$ python -q
>>> import numpy as np
>>> np.set_printoptions(suppress=True, linewidth=100)
>>> def rd(a):
...     return np.round(a, 1) + 0
... 
>>> data = np.loadtxt("dump.csv", delimiter=",")
>>> data
array([[ -3.3,  24.7, -47.6, -11. ,   6.1, -27.5],
       [-23. ,  -9.2,   4.3,  23.1, -42.7,  21.6],
       [ -8. , -15.2,  13.3,  -9.3, -18.4,  20.3],
       [-23.5,  -4.6,   3.7,  26.5, -42.3,  17.4],
       [ -4.2,  26.2, -48.2, -13.1,  10.7, -25.7],
       [-23.4,  -7.3,   4.2,  23.9, -41.6,  19.6],
       [ -4.5,  25.9, -46.8, -13. ,   7.6, -26.5],
       [-22.8,  -6.2,   2.6,  23.9, -40.8,  19.6],
       [-23.3,  -7.8,   5.4,  24.7, -43.1,  19.3],
       [-24. ,  -4.7,   3.5,  23.8, -44.8,  20.3],
       [ -9.9, -12.1,  11. ,  -8.2, -19.8,  23.4],
       [-23.7,  -7.2,   5.2,  23.2, -41.9,  19.9],
       [-24.5,  -5.8,   4.5,  24.7, -42.3,  20.7],
       [ -3.5,  25.3, -47.6, -12.3,   8.2, -24.7],
       [-10.2, -11.7,  11.7,  -8.1, -18.8,  24. ],
       [ -2.7,  28.7, -48.3, -11.5,   7.5, -26.9],
       [-22. ,  -7.6,   3.4,  24.1, -41.5,  22.2],
       [ -3. ,  25.5, -47.6, -13. ,   5.1, -25. ],
       [-10.1, -10.9,  13.7,  -8.5, -17.6,  22.6],
       [-25.1,  -5.9,   3.6,  24.4, -43.3,  20.4],
       [-10.2, -11.8,  12.4,  -7.5, -17.3,  22.5],
       [ -3.7,  25.1, -46.3, -11.1,   8.7, -25.8],
       [ -4.5,  25.3, -46.7, -11.1,   7.2, -25. ],
       [-25.5,  -6. ,   4.3,  23.9, -42. ,  19.4],
       [-23.8,  -6.5,   2.8,  24.2, -40.9,  21. ],
       [ -3.8,  24.1, -49.1, -12.2,   8.7, -26.3],
       [-23.7,  -7.5,   3.6,  23.1, -41.3,  20.5],
       [ -8.7, -13.1,  12.5,  -9. , -17.1,  22.5],
       [ -9.4, -11.9,  11.8,  -8.5, -17. ,  23.2]])
>>> cov = np.cov(data, rowvar=False)
>>> rd(np.polyfit(data[:, 3], data[:, 4], 1))
array([ -1.2, -15. ])
>>> rd(np.corrcoef(data[:, 3], data[:, 4])[0, 1])
np.float64(-0.9)
>>> np.median(data, axis=0)
array([-10.2,  -6.2,   3.6,  -8.1, -18.8,  19.9])
>>> np.argwhere(np.triu(np.abs(np.corrcoef(data.T)) > 0.8, 1))
array([[0, 3],
       [0, 4],
       [1, 2],
       [1, 4],
       [1, 5],
       [2, 4],
       [2, 5],
       [3, 4],
       [4, 5]])
>>> cov.shape
(6, 6)
